% ipython --no-banner

In [1]: import numpy as np

In [2]: import numpy.linalg as la

In [3]: np.set_printoptions(precision=2, suppress=True, linewidth=200, floatmode="fixed")

In [4]: X = np.loadtxt("m.csv", delimiter=",")

In [5]: X
Out[5]: 
array([[1.00, 0.00, 0.00, 0.00, 0.00, 0.00, 0.00, 0.00],
       [0.00, 0.33, 0.00, 0.33, 0.00, 0.33, 0.00, 0.00],
       [0.00, 0.00, 0.33, 0.00, 0.33, 0.00, 0.33, 0.00],
       [0.00, 0.00, 0.00, 0.50, 0.50, 0.00, 0.00, 0.00],
       [0.00, 0.00, 0.00, 0.33, 0.33, 0.33, 0.00, 0.00],
       [0.00, 0.00, 0.00, 0.00, 0.00, 1.00, 0.00, 0.00],
       [0.00, 0.33, 0.00, 0.00, 0.00, 0.00, 0.67, 0.00],
       [0.17, 0.00, 0.00, 0.17, 0.00, 0.17, 0.17, 0.33]])

In [6]: # row-stochastic, so 1 is an eigenvalue

In [7]: def softmax(z):
   ...:     e = np.exp(z - z.max(axis=-1, keepdims=True))
   ...:     return e / e.sum(axis=-1, keepdims=True)
   ...: 

In [8]: softmax(X).sum(axis=1)
Out[8]: array([1.00, 1.00, 1.00, 1.00, 1.00, 1.00, 1.00, 1.00])

In [9]: S = X @ X.T / np.sqrt(8)

In [10]: softmax(S)
Out[10]: 
array([[0.17, 0.12, 0.12, 0.12, 0.12, 0.12, 0.12, 0.13],
       [0.12, 0.13, 0.12, 0.13, 0.13, 0.13, 0.12, 0.12],
       [0.12, 0.12, 0.14, 0.13, 0.12, 0.12, 0.13, 0.12],
       [0.12, 0.13, 0.13, 0.14, 0.13, 0.12, 0.12, 0.12],
       [0.12, 0.13, 0.12, 0.13, 0.13, 0.13, 0.12, 0.12],
       [0.11, 0.13, 0.11, 0.11, 0.13, 0.16, 0.11, 0.12],
       [0.12, 0.12, 0.13, 0.12, 0.12, 0.12, 0.15, 0.12],
       [0.13, 0.12, 0.12, 0.12, 0.12, 0.13, 0.12, 0.13]])

In [11]: softmax(S)[7] @ X
Out[11]: array([0.15, 0.08, 0.04, 0.17, 0.14, 0.23, 0.14, 0.04])
